>>> import numpy as np
>>> import numpy.linalg as la
>>> np.set_printoptions(precision=2, suppress=True, linewidth=140)
>>> rnd = lambda a: np.round(a, 2) + 0
>>> J = np.array([[0, 1, 1, 0, 1, 1, 0],
...     [1, 0, 0, 0, 0, 0, 0],
...     [1, 0, 0, 1, 1, 1, 0],
...     [0, 0, 1, 0, 1, 0, 0],
...     [1, 0, 1, 1, 0, 1, 1],
...     [1, 0, 1, 0, 1, 0, 1],
...     [0, 0, 0, 0, 1, 1, 0]])
>>> # symmetric, so the eigenvalues are real
>>> U, sig, vt = la.svd(J, full_matrices=False)
>>> rnd(np.sqrt((sig ** 2).sum())), rnd(la.norm(J))
(np.float64(4.69), np.float64(4.69))
>>> (sig > 1e-8).sum()
np.int64(7)
>>> U.shape, sig.shape, vt.shape
((7, 7), (7,), (7, 7))
>>> rnd(np.cumsum(sig ** 2) / np.sum(sig ** 2))
array([0.6 , 0.77, 0.89, 0.95, 0.98, 1.  , 1.  ])
>>> rnd(U.T @ J @ vt.T)
array([[3.64, 0.  , 0.  , 0.  , 0.  , 0.  , 0.  ],
       [0.  , 1.91, 0.  , 0.  , 0.  , 0.  , 0.  ],
       [0.  , 0.  , 1.62, 0.  , 0.  , 0.  , 0.  ],
       [0.  , 0.  , 0.  , 1.19, 0.  , 0.  , 0.  ],
       [0.  , 0.  , 0.  , 0.  , 0.77, 0.  , 0.  ],
       [0.  , 0.  , 0.  , 0.  , 0.  , 0.62, 0.  ],
       [0.  , 0.  , 0.  , 0.  , 0.  , 0.  , 0.31]])
>>> np.allclose(U * sig @ vt, J)
True
>>> rnd(np.abs(vt[0]))
array([0.42, 0.12, 0.45, 0.26, 0.51, 0.45, 0.26])
>>> rnd(vt @ vt.T)
array([[1., 0., 0., 0., 0., 0., 0.],
       [0., 1., 0., 0., 0., 0., 0.],
       [0., 0., 1., 0., 0., 0., 0.],
       [0., 0., 0., 1., 0., 0., 0.],
       [0., 0., 0., 0., 1., 0., 0.],
       [0., 0., 0., 0., 0., 1., 0.],
       [0., 0., 0., 0., 0., 0., 1.]])
>>> np.abs(U[:, 0]).round(6).argmax()
np.int64(4)
>>> rnd(U.T @ U)
array([[1., 0., 0., 0., 0., 0., 0.],
       [0., 1., 0., 0., 0., 0., 0.],
       [0., 0., 1., 0., 0., 0., 0.],
       [0., 0., 0., 1., 0., 0., 0.],
       [0., 0., 0., 0., 1., 0., 0.],
       [0., 0., 0., 0., 0., 1., 0.],
       [0., 0., 0., 0., 0., 0., 1.]])
>>> W1 = np.array([[3, 1, 1, 2, 3, 2],
...     [3, 1, 3, 2, 0, 1],
...     [1, 3, 0, 1, 2, 1],
...     [0, 1, 1, 2, 3, 2],
...     [2, 2, 1, 1, 1, 2],
...     [2, 3, 2, 3, 2, 0],
...     [0, 2, 0, 1, 0, 3]])
>>> b = np.array([2, 1, 1, 3, 0, 2])
>>> act = np.maximum(J @ W1 + b, 0)
>>> (act > 0).astype(int)
array([[1, 1, 1, 1, 1, 1],
       [1, 1, 1, 1, 1, 1],
       [1, 1, 1, 1, 1, 1],
       [1, 1, 1, 1, 1, 1],
       [1, 1, 1, 1, 1, 1],
       [1, 1, 1, 1, 1, 1],
       [1, 1, 1, 1, 1, 1]])
>>> act
array([[10, 10,  7, 10,  5,  6],
       [ 5,  2,  2,  5,  3,  4],
       [ 9,  8,  6, 11,  9,  8],
       [ 5,  6,  2,  5,  3,  5],
       [ 8, 11,  5, 12, 10, 10],
       [ 8,  9,  3,  8,  6, 10],
       [ 6,  6,  4,  7,  3,  4]])
>>> cent = np.array([[1, 1, 0],
...     [2, 0, -2],
...     [-1, 0, -1],
...     [1, 0, -1],
...     [1, -1, -1],
...     [1, 1, 1]])
>>> W1 @ cent
array([[ 11,   2,  -6],
       [  5,   4,  -6],
       [ 11,   0,  -8],
       [  8,  -1,  -6],
       [  9,   3,  -5],
       [ 11,   0, -13],
       [  8,   3,  -2]])
>>> (act @ cent).round(6).argmax(axis=1)
array([0, 0, 0, 0, 0, 0, 0])
>>> Q, r_ = la.qr(J)
>>> np.trace(Q @ Q.T)
np.float64(7.0)
>>> Q, evecs = la.qr(J[:, :3])[0], la.qr(J[:, 3:])[0]
>>> sig = la.svd(Q.T @ evecs, compute_uv=False)
>>> (sig > 0.9).sum()
np.int64(1)
>>> rnd(sig)
array([0.95, 0.71, 0.49])
>>> rng = np.random.default_rng(137720)
>>> lab = rng.integers(0, 2, 8)
>>> W0 = np.array([[-2, 2, -2, -2, 1, 0, 3, 0],
...     [3, -3, 1, 3, -1, -1, -2, -3],
...     [-3, 1, -1, 2, -3, -1, -1, 0],
...     [0, -2, -2, -2, 1, -1, 2, 1],
...     [-1, 1, -1, -2, -3, -3, 1, -2],
...     [3, -3, -2, -3, -3, -1, 2, 2],
...     [2, 0, 0, -1, 3, -3, 2, 1],
...     [1, -2, 0, 0, -1, -2, -3, 3]]) * (lab[:, None] == lab)
>>> W0
array([[-2,  0,  0,  0,  1,  0,  3,  0],
       [ 0, -3,  1,  3,  0,  0,  0, -3],
       [ 0,  1, -1,  2,  0,  0,  0,  0],
       [ 0, -2, -2, -2,  0,  0,  0,  1],
       [-1,  0,  0,  0, -3, -3,  1,  0],
       [ 3,  0,  0,  0, -3, -1,  2,  0],
       [ 2,  0,  0,  0,  3, -3,  2,  0],
       [ 0, -2,  0,  0,  0,  0,  0,  3]])
>>> la.matrix_power(W0, 4)
array([[  85,    0,    0,    0, -128, -132, -120,    0],
       [   0,  102, -138,  -40,    0,    0,    0,   -6],
       [   0,  -82,   74,  134,    0,    0,    0,  -58],
       [   0,   -8, -106,  -96,    0,    0,    0,   77],
       [  44,    0,    0,    0,  501,  360, -200,    0],
       [-164,    0,    0,    0,  560,  133, -124,    0],
       [-184,    0,    0,    0,  -84,   84, -139,    0],
       [   0,  -20,  -50,  -48,    0,    0,    0,  185]])
>>> np.allclose(W0 @ W0.T, W0.T @ W0)
False
>>> rnd(np.sort(np.abs(la.eigvals(W0))))
array([3.04, 3.04, 3.62, 3.64, 3.87, 3.89, 3.89, 5.32])
>>> np.allclose(W0, W0.T)
False
>>> lab = rng.permutation(8)
>>> lab
array([4, 6, 7, 1, 5, 0, 3, 2])
>>> out = W0[lab][:, lab]
>>> rnd(la.det(out)), rnd(la.det(W0[lab]))
(np.float64(-37942.0), np.float64(37942.0))
>>> np.diag(out)
array([-3,  2,  3, -3, -1, -2, -2, -1])
>>> vec = np.array([-7, -7, 4, 3, 0, -3, -5, 3])
>>> y = W0 @ vec
>>> y
array([ -1,  25,  -5,   3,  11, -28, -15,  23])
>>> rnd(la.solve(W0, -3 * y))
array([ 21.,  21., -12.,  -9.,   0.,   9.,  15.,  -9.])
>>> Q, r_ = la.qr(W0)
>>> rnd(abs(r_[0, 0])), rnd(la.norm(W0[:, 0]))
(np.float64(4.24), np.float64(4.24))
>>> rnd(np.abs(np.diag(r_)))
array([4.24, 4.24, 2.45, 3.51, 5.27, 4.1 , 3.39, 3.34])
>>> Q.shape, r_.shape
((8, 8), (8, 8))
>>> A = np.load("mat.npy")
>>> A
array([[ 0,  2,  1,  2],
       [ 2,  4,  2,  4],
       [ 4,  4,  3,  5],
       [ 5,  4,  5,  5],
       [ 7,  4,  6,  6],
       [ 8,  5,  8,  7],
       [10,  5,  9,  8],
       [11,  7,  9,  8],
       [13,  7,  9,  8],
       [15,  7,  9, 10],
       [17,  7,  9, 10],
       [19,  9, 10, 12],
       [19, 10, 10, 14],
       [21, 10, 10, 15],
       [21, 10, 12, 16],
       [23, 11, 12, 16],
       [25, 11, 12, 18],
       [27, 13, 14, 20],
       [27, 13, 16, 22],
       [28, 15, 16, 24],
       [29, 16, 16, 26],
       [30, 18, 16, 27],
       [30, 18, 17, 29],
       [32, 20, 18, 31],
       [34, 20, 18, 33],
       [34, 20, 19, 34],
       [35, 20, 19, 35],
       [36, 21, 20, 36],
       [37, 21, 21, 38],
       [37, 22, 23, 38],
       [39, 23, 24, 38],
       [41, 23, 24, 38],
       [42, 23, 24, 40],
       [42, 24, 24, 42],
       [42, 26, 25, 42],
       [42, 28, 25, 42],
       [44, 28, 25, 42]])
>>> Q, r_ = la.qr(A)
>>> Q.shape, r_.shape
((37, 4), (4, 4))
>>> np.allclose(r_.T @ r_, A.T @ A)
True
>>> rnd(np.trace(Q @ Q.T))
np.float64(4.0)
>>> rnd(r_)
array([[-171.73,  -98.35,  -98.14, -159.6 ],
       [   0.  ,  -10.2 ,   -3.31,  -14.3 ],
       [   0.  ,    0.  ,   -7.83,    1.14],
       [   0.  ,    0.  ,    0.  ,   11.58]])
>>> Q = r_.astype(float).copy()
>>> for j in range(4):
...     Q[:, j] -= Q[:, :j] @ (Q[:, :j].T @ Q[:, j])
...     Q[:, j] /= la.norm(Q[:, j])
... 
>>> Q.T @ Q
array([[1., 0., 0., 0.],
       [0., 1., 0., 0.],
       [0., 0., 1., 0.],
       [0., 0., 0., 1.]])
>>> arr = np.maximum(np.array([[2, 0, 0],
...     [0, 0, 1],
...     [2, 1, 2],
...     [1, 1, 1],
...     [1, 2, 1],
...     [2, 1, 2],
...     [2, 1, 2],
...     [0, 1, 1],
...     [2, 0, 1],
...     [0, 0, 0]]) @ np.array([[2, 0, 1, 1, 0, 1, 2, 2, 1, 1, 2, 0, 0],
...     [1, 2, 1, 1, 0, 0, 1, 2, 1, 2, 0, 2, 2],
...     [2, 0, 2, 1, 1, 0, 0, 2, 1, 0, 2, 1, 1]]) + np.array([1, 1, 1, 2, 2, 0, 2, 0, 0, 0, 0, 3, 3]), 0)
>>> arr
array([[ 5,  1,  3,  4,  2,  2,  6,  4,  2,  2,  4,  3,  3],
       [ 3,  1,  3,  3,  3,  0,  2,  2,  1,  0,  2,  4,  4],
       [10,  3,  8,  7,  4,  2,  7, 10,  5,  4,  8,  7,  7],
       [ 6,  3,  5,  5,  3,  1,  5,  6,  3,  3,  4,  6,  6],
       [ 7,  5,  6,  6,  3,  1,  6,  8,  4,  5,  4,  8,  8],
       [10,  3,  8,  7,  4,  2,  7, 10,  5,  4,  8,  7,  7],
       [10,  3,  8,  7,  4,  2,  7, 10,  5,  4,  8,  7,  7],
       [ 4,  3,  4,  4,  3,  0,  3,  4,  2,  2,  2,  6,  6],
       [ 7,  1,  5,  5,  3,  2,  6,  6,  3,  2,  6,  4,  4],
       [ 1,  1,  1,  2,  2,  0,  2,  0,  0,  0,  0,  3,  3]])
>>> # columns 11 and 12 are equal
>>> rk = la.matrix_rank(arr)
>>> rk
np.int64(4)
>>> null = la.svd(arr)[2][rk:].T
>>> [int(la.matrix_rank(np.delete(arr, i, axis=0))) for i in range(10)]
[4, 4, 4, 4, 4, 4, 4, 4, 4, 4]
>>> [int(la.matrix_rank(arr[:, :j + 1])) for j in range(13)]
[1, 2, 3, 4, 4, 4, 4, 4, 4, 4, 4, 4, 4]
>>> t3 = np.stack([arr, 4 * arr, arr[::-1]])
>>> np.einsum("bij,cij->bc", t3, t3)
array([[ 3204, 12816,  2748],
       [12816, 51264, 10992],
       [ 2748, 10992,  3204]])
>>> (t3 @ arr.T).shape
(3, 10, 10)
>>> la.matrix_rank(t3)
array([4, 4, 4])
>>> K = np.array([[1, 3, 3, 3, 2],
...     [3, 0, 1, 1, 2],
...     [0, 2, 0, 0, 2],
...     [0, 2, 0, 1, 0],
...     [0, 2, 2, 3, 3]])
>>> K
array([[1, 3, 3, 3, 2],
       [3, 0, 1, 1, 2],
       [0, 2, 0, 0, 2],
       [0, 2, 0, 1, 0],
       [0, 2, 2, 3, 3]])
>>> lab = rng.permutation(5)
>>> lab
array([1, 2, 3, 0, 4])
>>> out = K[lab][:, lab]
>>> rnd(np.sort(np.abs(la.eigvals(out))))
array([1.25, 1.25, 2.51, 2.51, 6.98])
>>> np.trace(out)
np.int64(5)
>>> np.allclose(out, K)
False
>>> np.diag(out)
array([0, 0, 1, 1, 3])
>>> Q, r_ = la.qr(K)
>>> np.trace(Q @ Q.T)
np.float64(5.0)
>>> rnd(Q.T @ Q)
array([[1., 0., 0., 0., 0.],
       [0., 1., 0., 0., 0.],
       [0., 0., 1., 0., 0.],
       [0., 0., 0., 1., 0.],
       [0., 0., 0., 0., 1.]])
>>> rnd(Q @ r_)
array([[1., 3., 3., 3., 2.],
       [3., 0., 1., 1., 2.],
       [0., 2., 0., 0., 2.],
       [0., 2., 0., 1., 0.],
       [0., 2., 2., 3., 3.]])
>>> rnd(Q)
array([[-0.32,  0.6 ,  0.44,  0.45, -0.38],
       [-0.95, -0.2 , -0.15, -0.15,  0.13],
       [ 0.  ,  0.45, -0.55,  0.42,  0.57],
       [ 0.  ,  0.45, -0.55, -0.5 , -0.51],
       [ 0.  ,  0.45,  0.43, -0.6 ,  0.51]])
>>> Q.shape, r_.shape
((5, 5), (5, 5))
>>> rnd(r_)
array([[-3.16, -0.95, -1.9 , -1.9 , -2.53],
       [ 0.  ,  4.48,  2.5 ,  3.39,  3.03],
       [ 0.  ,  0.  ,  2.04,  1.93,  0.8 ],
       [ 0.  ,  0.  ,  0.  , -1.09, -0.35],
       [ 0.  ,  0.  ,  0.  ,  0.  ,  2.15]])
>>> rnd(np.abs(np.diag(r_)))
array([3.16, 4.48, 2.04, 1.09, 2.15])
